$ python -q
>>> import numpy as np
>>> np.set_printoptions(suppress=True, linewidth=140)
>>> B = np.array([[3, 3, 3, 2, 2, 0, 1, 2, 3],
...     [0, 1, 2, 1, 3, 0, 0, 3, 2],
...     [2, 1, 1, 2, 0, 1, 2, 0, 2],
...     [3, 0, 1, 1, 0, 3, 3, 2, 2],
...     [3, 3, 3, 2, 1, 1, 3, 0, 3],
...     [0, 1, 3, 3, 0, 3, 2, 1, 2],
...     [3, 2, 0, 1, 2, 1, 3, 0, 2],
...     [3, 0, 3, 0, 3, 2, 0, 1, 0],
...     [2, 1, 2, 3, 0, 1, 1, 2, 0]])
>>> X = B - B.T
>>> print(X)
[[ 0  3  1 -1 -1  0 -2 -1  1]
 [-3  0  1  1  0 -1 -2  3  1]
 [-1 -1  0  1 -3 -2  2 -3  0]
 [ 1 -1 -1  0 -2  0  2  2 -1]
 [ 1  0  3  2  0  1  1 -3  3]
 [ 0  1  2  0 -1  0  1 -1  1]
 [ 2  2 -2 -2 -1 -1  0  0  1]
 [ 1 -3  3 -2  3  1  0  0 -2]
 [-1 -1  0  1 -3 -1 -1  2  0]]
>>> U, sigma, Vt = np.linalg.svd(X)
>>> print(np.argmax(sigma[:-1] / (sigma[1:] + 1e-6)) + 1)
8
>>> B = U[:, :8] @ np.diag(sigma[:8]) @ Vt[:8]
>>> print(np.linalg.matrix_rank(X, rtol=0.05))
8
>>> print(round(np.linalg.norm(X - B) / np.linalg.norm(X), 3))
0.0
>>> print(B.round(3) + 0)
[[ 0.  3.  1. -1. -1.  0. -2. -1.  1.]
 [-3.  0.  1.  1.  0. -1. -2.  3.  1.]
 [-1. -1.  0.  1. -3. -2.  2. -3.  0.]
 [ 1. -1. -1.  0. -2.  0.  2.  2. -1.]
 [ 1.  0.  3.  2.  0.  1.  1. -3.  3.]
 [ 0.  1.  2.  0. -1.  0.  1. -1.  1.]
 [ 2.  2. -2. -2. -1. -1.  0.  0.  1.]
 [ 1. -3.  3. -2.  3.  1.  0.  0. -2.]
 [-1. -1.  0.  1. -3. -1. -1.  2.  0.]]
>>> print(np.linalg.matrix_rank(B))
8
>>> B = X / np.sqrt((X ** 2).mean(axis=1, keepdims=True))
>>> print(B[6].round(3))
[ 1.376  1.376 -1.376 -1.376 -0.688 -0.688  0.     0.     0.688]
>>> print(np.linalg.matrix_rank(B) == np.linalg.matrix_rank(X))
True
>>> A = np.load("layer14.npy")
>>> print(A.round(3))
[[ 0.182  0.098 -0.154  0.042 -0.042  0.21  -0.042  0.014  0.182 -0.182]
 [ 0.098  0.053 -0.083  0.023 -0.023  0.113 -0.023  0.008  0.098 -0.098]
 [-0.154 -0.083  0.13  -0.035  0.035 -0.177  0.035 -0.012 -0.154  0.154]
 [ 0.042  0.023 -0.035  0.01  -0.01   0.048 -0.01   0.003  0.042 -0.042]
 [-0.042 -0.023  0.035 -0.01   0.01  -0.048  0.01  -0.003 -0.042  0.042]
 [ 0.21   0.113 -0.177  0.048 -0.048  0.242 -0.048  0.016  0.21  -0.21 ]
 [-0.042 -0.023  0.035 -0.01   0.01  -0.048  0.01  -0.003 -0.042  0.042]
 [ 0.014  0.008 -0.012  0.003 -0.003  0.016 -0.003  0.001  0.014 -0.014]
 [ 0.182  0.098 -0.154  0.042 -0.042  0.21  -0.042  0.014  0.182 -0.182]
 [-0.182 -0.098  0.154 -0.042  0.042 -0.21   0.042 -0.014 -0.182  0.182]]
>>> U, sigma, Vt = np.linalg.svd(A)
>>> vecs = Vt[:(sigma > 1e-8).sum()]
>>> rng = np.random.default_rng(449597)
>>> x = A[0] + 4 * A[1] + rng.integers(2) * np.eye(10)[3]
>>> print(x.round(3))
[ 0.573  0.309 -0.485  1.132 -0.132  0.661 -0.132  0.044  0.573 -0.573]
>>> print(np.round(np.diag(vecs.T @ vecs), 3))
[0.182 0.053 0.13  0.01  0.01  0.242 0.01  0.001 0.182 0.182]
>>> print(np.round(vecs.T @ vecs, 3))
[[ 0.182  0.098 -0.154  0.042 -0.042  0.21  -0.042  0.014  0.182 -0.182]
 [ 0.098  0.053 -0.083  0.023 -0.023  0.113 -0.023  0.008  0.098 -0.098]
 [-0.154 -0.083  0.13  -0.035  0.035 -0.177  0.035 -0.012 -0.154  0.154]
 [ 0.042  0.023 -0.035  0.01  -0.01   0.048 -0.01   0.003  0.042 -0.042]
 [-0.042 -0.023  0.035 -0.01   0.01  -0.048  0.01  -0.003 -0.042  0.042]
 [ 0.21   0.113 -0.177  0.048 -0.048  0.242 -0.048  0.016  0.21  -0.21 ]
 [-0.042 -0.023  0.035 -0.01   0.01  -0.048  0.01  -0.003 -0.042  0.042]
 [ 0.014  0.008 -0.012  0.003 -0.003  0.016 -0.003  0.001  0.014 -0.014]
 [ 0.182  0.098 -0.154  0.042 -0.042  0.21  -0.042  0.014  0.182 -0.182]
 [-0.182 -0.098  0.154 -0.042  0.042 -0.21   0.042 -0.014 -0.182  0.182]]
>>> print(np.linalg.matrix_rank(np.vstack([A, x])))
2
>>> w, vecs = np.linalg.eigh(A)
>>> x = np.array([2, 1, 2, 0, 3, 2, 1, 3, 0, 1])
>>> print((np.sign(vecs[:, -1].round(6)) == np.sign(vecs[0, -1].round(6))).astype(int))
[1 1 0 1 0 1 0 1 1 0]
>>> print(round(np.abs(A).sum(axis=1).max(), 3), np.round(np.abs(w).max(), 3))
1.323 1.0
>>> E = np.load("x.npy")
>>> print(E)
[[-2.973 -2.974  2.881]
 [-2.938 -2.988  2.949]
 [-3.018 -3.129  3.065]
 [-3.115 -3.062  3.211]
 [-3.007 -3.105  3.018]
 [-3.19  -2.981  3.034]
 [-3.034 -2.975  3.012]
 [-2.982 -3.187  3.084]
 [-3.038 -2.905  3.163]
 [ 0.042 -3.108 -1.975]
 [ 0.031 -2.914 -1.996]
 [-0.009 -2.884 -2.072]
 [-0.07  -2.863 -1.92 ]
 [ 0.034 -2.831 -2.222]
 [-0.078 -3.005 -1.821]
 [ 0.11  -3.09  -1.992]
 [-0.115 -3.008 -1.917]
 [-0.007 -3.067 -1.976]
 [-0.908  0.059  1.141]
 [-1.186 -0.17   0.989]
 [-1.114 -0.069  0.982]
 [-0.868 -0.062  1.095]
 [-0.972  0.207  1.156]
 [-0.817  0.139  0.971]
 [-1.134 -0.079  0.978]
 [-0.779 -0.02   0.94 ]
 [-1.158  0.006  1.011]]
>>> print(np.round(np.linalg.norm(X, axis=1), 3))
[4.243 5.099 5.385 4.    5.831 3.    4.359 6.083 4.243]
>>> print(np.linalg.norm(X, axis=1).argmax())
7
>>> print(np.round(np.linalg.norm(X, axis=0), 3))
[4.243 5.099 5.385 4.    5.831 3.    4.359 6.083 4.243]
>>> print(round(np.linalg.norm(X, 2), 3))
7.397
>>> print(round(np.linalg.norm(X) ** 2 / np.linalg.norm(X, 2) ** 2, 3))
3.765
>>> print(np.round(np.linalg.norm(X, "nuc"), 3))
36.379
>>> x = np.array([-4, -5, -3])
>>> rhs = E @ x
>>> print(np.round(np.linalg.solve(E.T @ E, E.T @ rhs), 3))
[-4. -5. -3.]
>>> print(np.round(np.linalg.lstsq(E, rhs)[0], 3))
[-4. -5. -3.]
>>> rhs = rhs + 0.3 * rng.normal(size=27)
>>> print(rhs.round(3))
[18.014 17.761 17.886 18.582 18.48  18.713 17.336 18.665 16.742 21.401 20.555 20.577 20.699 20.776 20.653 20.775 20.962 21.574 -0.394
  2.534  2.236  0.234 -0.481 -0.57   2.098  0.371  1.41 ]
>>> c, *_ = np.linalg.lstsq(E, rhs)
>>> print(c.round(3))
[-4.078 -4.955 -3.083]
>>> print(np.round(E.T @ (rhs - E @ c), 3) + 0)
[0. 0. 0.]
>>> print(np.round(np.linalg.norm(rhs - E @ c), 3))
1.361
>>> U, sigma, Vt = np.linalg.svd(E, full_matrices=False)
>>> print(np.round(Vt @ Vt.T, 3) + 0)
[[1. 0. 0.]
 [0. 1. 0.]
 [0. 0. 1.]]
>>> print(np.abs(U[:, 0]).round(6).argmax())
3
>>> print(np.round(np.cumsum(sigma ** 2) / np.sum(sigma ** 2), 3))
[0.692 0.997 1.   ]
>>> K = np.maximum(np.array([[2, 3],
...     [-1, -1],
...     [1, -1],
...     [1, 3],
...     [3, 2],
...     [1, 2],
...     [-1, -1],
...     [3, -3],
...     [1, 3],
...     [0, 2],
...     [0, 1],
...     [-1, -1],
...     [-3, -2],
...     [-1, -3],
...     [0, -3],
...     [3, 0],
...     [2, 1],
...     [0, 2],
...     [-2, 0],
...     [3, -2],
...     [3, 3],
...     [1, 2],
...     [-3, -3],
...     [0, 3],
...     [-2, 0],
...     [-2, -2],
...     [1, 0],
...     [3, -2],
...     [3, -3],
...     [-3, -3],
...     [-3, -3],
...     [0, -2],
...     [1, -3],
...     [1, -1],
...     [-3, -1]]) @ np.array([[5, 2, 0, 5], [5, 0, 3, 4]]) + np.array([-2, 1, 1, 1]), 0)
>>> print(K)
[[23  5 10 23]
 [ 0  0  0  0]
 [ 0  3  0  2]
 [18  3 10 18]
 [23  7  7 24]
 [13  3  7 14]
 [ 0  0  0  0]
 [ 0  7  0  4]
 [18  3 10 18]
 [ 8  1  7  9]
 [ 3  1  4  5]
 [ 0  0  0  0]
 [ 0  0  0  0]
 [ 0  0  0  0]
 [ 0  1  0  0]
 [13  7  1 16]
 [13  5  4 15]
 [ 8  1  7  9]
 [ 0  0  1  0]
 [ 3  7  0  8]
 [28  7 10 28]
 [13  3  7 14]
 [ 0  0  0  0]
 [13  1 10 13]
 [ 0  0  1  0]
 [ 0  0  0  0]
 [ 3  3  1  6]
 [ 3  7  0  8]
 [ 0  7  0  4]
 [ 0  0  0  0]
 [ 0  0  0  0]
 [ 0  1  0  0]
 [ 0  3  0  0]
 [ 0  3  0  2]
 [ 0  0  0  0]]
>>> Z = K[[34, 14]].astype(float)
>>> for _ in range(3):
...     idx = np.linalg.norm(K[:, None] - Z, axis=-1).argmin(axis=1)
...     Z = np.array([K[idx == j].mean(axis=0) for j in range(2)])
... 
>>> print(idx)
[1 0 0 1 1 1 0 0 1 1 0 0 0 0 0 1 1 1 0 0 1 1 0 1 0 0 0 0 0 0 0 0 0 0 0]
>>> print(np.abs(Z[1] - Z[0]).argmax())
0
>>> x = np.array([1, 0, 2, 1])
>>> print(np.linalg.norm(K @ x) <= np.linalg.norm(K, 2) * np.linalg.norm(x) + 1e-9)
True
>>> print((K * x).sum(axis=1))
[66  0  2 56 61 41  0  4 56 31 16  0  0  0  0 31 36 31  2 11 76 41  0 46  2  0 11 11  4  0  0  0  0  2  0]
>>> print(K @ (2 * x))
[132   0   4 112 122  82   0   8 112  62  32   0   0   0   0  62  72  62   4  22 152  82   0  92   4   0  22  22   8   0   0   0   0   4
   0]
>>> print(K * x)
[[23  0 20 23]
 [ 0  0  0  0]
 [ 0  0  0  2]
 [18  0 20 18]
 [23  0 14 24]
 [13  0 14 14]
 [ 0  0  0  0]
 [ 0  0  0  4]
 [18  0 20 18]
 [ 8  0 14  9]
 [ 3  0  8  5]
 [ 0  0  0  0]
 [ 0  0  0  0]
 [ 0  0  0  0]
 [ 0  0  0  0]
 [13  0  2 16]
 [13  0  8 15]
 [ 8  0 14  9]
 [ 0  0  2  0]
 [ 3  0  0  8]
 [28  0 20 28]
 [13  0 14 14]
 [ 0  0  0  0]
 [13  0 20 13]
 [ 0  0  2  0]
 [ 0  0  0  0]
 [ 3  0  2  6]
 [ 3  0  0  8]
 [ 0  0  0  4]
 [ 0  0  0  0]
 [ 0  0  0  0]
 [ 0  0  0  0]
 [ 0  0  0  0]
 [ 0  0  0  2]
 [ 0  0  0  0]]
>>> Xc = K - K.mean(axis=0)
>>> vecs = np.linalg.svd(Xc)[2][:1]
>>> B = Xc - Xc @ vecs.T @ vecs
>>> print(np.round(B.std(axis=0), 3))
[0.804 2.175 1.762 0.814]
>>> print(np.round(np.linalg.norm(B) / np.linalg.norm(Xc), 3))
0.243
>>> Xc = (K - K.mean(axis=0)) / K.std(axis=0)
>>> print(np.argwhere(np.abs(Xc) > 2))
[[ 0  0]
 [ 4  0]
 [ 4  3]
 [20  0]
 [20  3]]
>>> c = np.linalg.lstsq(np.delete(Xc, 3, axis=1), Xc[:, 3])[0]
>>> print(np.abs(c).argmax())
0
>>> P = K @ np.linalg.solve(K.T @ K, K.T)
>>> print(np.round(np.linalg.eigvalsh(P), 3) + 0)
[0. 0. 0. 0. 0. 0. 0. 0. 0. 0. 0. 0. 0. 0. 0. 0. 0. 0. 0. 0. 0. 0. 0. 0. 0. 0. 0. 0. 0. 0. 0. 1. 1. 1. 1.]
>>> print(np.round(np.trace(P), 3))
4.0
>>> W0 = np.load("case5.npy")
>>> print(W0.round(3))
[[ 0.648 -0.352 -0.352  0.211 -0.211  0.493]
 [-0.352  0.648 -0.352  0.211 -0.211  0.493]
 [-0.352 -0.352  0.648  0.211 -0.211  0.493]
 [ 0.211  0.211  0.211  0.873  0.127 -0.296]
 [-0.211 -0.211 -0.211  0.127  0.873  0.296]
 [ 0.493  0.493  0.493 -0.296  0.296  0.31 ]]
>>> r0, r1 = W0[0], W0[4]
>>> print(r0 @ r0)
1.0
>>> pr = (r0 @ r1) / (r0 @ r0) * r0
>>> print(np.round(np.linalg.norm(r0 + r1) ** 2 + np.linalg.norm(r0 - r1) ** 2, 3))
4.0
>>> print(np.round(r1 - pr, 3))
[-0.211 -0.211 -0.211  0.127  0.873  0.296]
>>> print(np.round(np.linalg.svd(W0, compute_uv=False), 3))
[1. 1. 1. 1. 1. 1.]
>>> print(np.round(np.linalg.norm(W0, axis=0), 3))
[1. 1. 1. 1. 1. 1.]
>>> print(np.round(W0.T @ W0, 3) + 0)
[[1. 0. 0. 0. 0. 0.]
 [0. 1. 0. 0. 0. 0.]
 [0. 0. 1. 0. 0. 0.]
 [0. 0. 0. 1. 0. 0.]
 [0. 0. 0. 0. 1. 0.]
 [0. 0. 0. 0. 0. 1.]]
